$ ipython --no-banner

In [1]: import numpy as np

In [2]: np.set_printoptions(precision=1, suppress=True, linewidth=140, sign=" ")

In [3]: def tidy(a):
   ...:     return np.round(a, 1) + 0
   ...: 

In [4]: A = np.array([[1, 0, 1, 0], [0, 2, 0, 2], [1, 0, 1, 0], [0, 2, 0, 2]])

In [5]: # null space of dimension 2

In [6]: T = np.stack([A, -2 * A, A[::-1]])

In [7]: T.shape
Out[7]: (3, 4, 4)

In [8]: tidy(np.linalg.det(T))
Out[8]: array([ 0.,  0.,  0.])

In [9]: np.linalg.matrix_rank(T.reshape(3, -1))
Out[9]: np.int64(2)

In [10]: T.sum(axis=0)
Out[10]: 
array([[-1,  2, -1,  2],
       [ 1, -2,  1, -2],
       [-1,  2, -1,  2],
       [ 1, -2,  1, -2]])

In [11]: A.sum(axis=0)
Out[11]: array([ 2,  4,  2,  4])

In [12]: np.unravel_index(np.abs(A).argmax(), A.shape)
Out[12]: (np.int64(1), np.int64(1))

In [13]: A - A[0]
Out[13]: 
array([[ 0,  0,  0,  0],
       [-1,  2, -1,  2],
       [ 0,  0,  0,  0],
       [-1,  2, -1,  2]])

In [14]: np.argsort(-np.linalg.norm(A, axis=0).round(6), kind="stable")[:3]
Out[14]: array([ 1,  3,  0])

In [15]: np.linalg.matrix_rank(A, rtol=0.1)
Out[15]: np.int64(2)

In [16]: tidy(np.linalg.norm(A, 2) / np.linalg.norm(A))
Out[16]: np.float64(0.9)

In [17]: K = np.load("data.npy")

In [18]: K
Out[18]: 
array([[  0,   8,   0,   2],
       [  6,  12,   1,   9],
       [  8,  17,   6,  18],
       [  8,  26,  10,  27],
       [ 16,  35,  12,  33],
       [ 23,  35,  14,  39],
       [ 31,  36,  19,  42],
       [ 32,  39,  21,  46],
       [ 37,  40,  29,  50],
       [ 43,  46,  33,  57],
       [ 46,  52,  38,  62],
       [ 46,  60,  43,  65],
       [ 52,  66,  50,  71],
       [ 52,  68,  59,  79],
       [ 54,  71,  67,  82]])

In [19]: Y = np.c_[K[:, :3] @ np.array([[3, -9, 3], [8, 5, 2], [5, 2, -9]]), np.array([-2, 4, -6, 9, 1, -3, 8, 4, -4, 4, -6, 9, -2, -6, 7])]

In [20]: Y
Out[20]: 
array([[  64,   40,   16,   -2],
       [ 119,    8,   33,    4],
       [ 190,   25,    4,   -6],
       [ 282,   78,  -14,    9],
       [ 388,   55,   10,    1],
       [ 419,   -4,   13,   -3],
       [ 476,  -61,   -6,    8],
       [ 513,  -51,  -15,    4],
       [ 576,  -75,  -70,   -4],
       [ 662,  -91,  -76,    4],
       [ 744,  -78, -100,   -6],
       [ 833,  -28, -129,    9],
       [ 934,  -38, -162,   -2],
       [ 995,  -10, -239,   -6],
       [1065,    3, -299,    7]])

In [21]: tidy(np.linalg.lstsq(K, Y[:, 0])[0])
Out[21]: array([ 3.,  8.,  5.,  0.])

In [22]: np.linalg.matrix_rank(Y)
Out[22]: np.int64(4)

In [23]: x0 = np.array([-3, -2, -1, 0])

In [24]: rhs = K @ x0

In [25]: coef, lr = np.zeros(4), 1 / np.linalg.norm(K, 2) ** 2

In [26]: for i in range(300):
    ...:     coef -= lr * K.T @ (K @ coef - rhs)
    ...:     if i % 50 == 0: print(i, round(np.linalg.norm(K @ coef - rhs), 1))
    ...: 
0 26.2
50 23.7
100 21.6
150 19.8
200 18.4
250 17.1

In [27]: tidy(coef)
Out[27]: array([-1.8, -1.2, -1.1, -1.4])

In [28]: F = np.loadtxt("case19.csv", delimiter=",")

In [29]: F
Out[29]: 
array([[ 11.,   0.,   0.],
       [  1.,  22.,   1.],
       [  2.,   0.,  10.]])

In [30]: Ac = K - K.mean(axis=0)

In [31]: V = np.linalg.svd(Ac)[2][:1]

In [32]: Y = Ac - Ac @ V.T @ V

In [33]: tidy(np.linalg.norm(Y) / np.linalg.norm(Ac))
Out[33]: np.float64(0.1)

In [34]: tidy(np.diag(V.T @ V))
Out[34]: array([ 0.2,  0.2,  0.2,  0.3])

In [35]: tidy(np.cov(Ac @ V.T, rowvar=False))
Out[35]: np.float64(1761.7)

In [36]: np.linalg.norm(Y, axis=1).round(6).argmax()
Out[36]: np.int64(14)

In [37]: w, V = np.linalg.eig(F)

In [38]: w
Out[38]: array([ 22.,  10.,  11.])

In [39]: np.prod(w)
Out[39]: np.float64(2420.0)

In [40]: tidy(np.sort(np.linalg.eigvals(F.T)))
Out[40]: array([ 10.,  11.,  22.])

In [41]: x0 = np.array([-2, 1, 1])

In [42]: a = np.maximum(F @ x0, 0)

In [43]: a
Out[43]: array([  0.,  21.,   6.])

In [44]: np.flatnonzero(a > 1e-9)
Out[44]: array([ 1,  2])

In [45]: tidy(np.tanh(F @ x0))
Out[45]: array([-1.,  1.,  1.])

In [46]: F * (a > 1e-9)[:, None]
Out[46]: 
array([[  0.,   0.,   0.],
       [  1.,  22.,   1.],
       [  2.,   0.,  10.]])

In [47]: np.einsum("ii->", F)
Out[47]: np.float64(43.0)

In [48]: np.einsum("ij,ji->", F, F)
Out[48]: np.float64(705.0)

In [49]: np.kron(np.eye(2, dtype=int), F)
Out[49]: 
array([[ 11.,   0.,   0.,   0.,   0.,   0.],
       [  1.,  22.,   1.,   0.,   0.,   0.],
       [  2.,   0.,  10.,   0.,   0.,   0.],
       [  0.,   0.,   0.,  11.,   0.,   0.],
       [  0.,   0.,   0.,   1.,  22.,   1.],
       [  0.,   0.,   0.,   2.,   0.,  10.]])

In [50]: M = np.loadtxt("arr.csv", delimiter=",")

In [51]: M
Out[51]: 
array([[ 0.,  0.,  0.,  1.,  1.],
       [ 0.,  0.,  0.,  1.,  1.],
       [ 0.,  0.,  0.,  0.,  0.],
       [ 1.,  1.,  0.,  0.,  1.],
       [ 1.,  1.,  0.,  1.,  0.]])

In [52]: def softmax(z):
    ...:     e = np.exp(z - z.max(axis=-1, keepdims=True))
    ...:     return e / e.sum(axis=-1, keepdims=True)
    ...: 

In [53]: tidy(softmax(10 * M[1]))
Out[53]: array([ 0. ,  0. ,  0. ,  0.5,  0.5])

In [54]: tidy(softmax(M[1]))
Out[54]: array([ 0.1,  0.1,  0.1,  0.3,  0.3])

In [55]: S = M @ M.T / np.sqrt(5)

In [56]: softmax(S).round(6).argmax(axis=1)
Out[56]: array([ 0,  0,  0,  3,  4])

In [57]: tidy(softmax(S))
Out[57]: 
array([[ 0.3,  0.3,  0.1,  0.2,  0.2],
       [ 0.3,  0.3,  0.1,  0.2,  0.2],
       [ 0.2,  0.2,  0.2,  0.2,  0.2],
       [ 0.2,  0.2,  0.1,  0.4,  0.2],
       [ 0.2,  0.2,  0.1,  0.2,  0.4]])

In [58]: M @ M
Out[58]: 
array([[ 2.,  2.,  0.,  1.,  1.],
       [ 2.,  2.,  0.,  1.,  1.],
       [ 0.,  0.,  0.,  0.,  0.],
       [ 1.,  1.,  0.,  3.,  2.],
       [ 1.,  1.,  0.,  2.,  3.]])

In [59]: (np.linalg.matrix_power((M != 0) + (M.T != 0) + np.eye(5), 5) > 0).astype(int)
Out[59]: 
array([[ 1,  1,  0,  1,  1],
       [ 1,  1,  0,  1,  1],
       [ 0,  0,  1,  0,  0],
       [ 1,  1,  0,  1,  1],
       [ 1,  1,  0,  1,  1]])
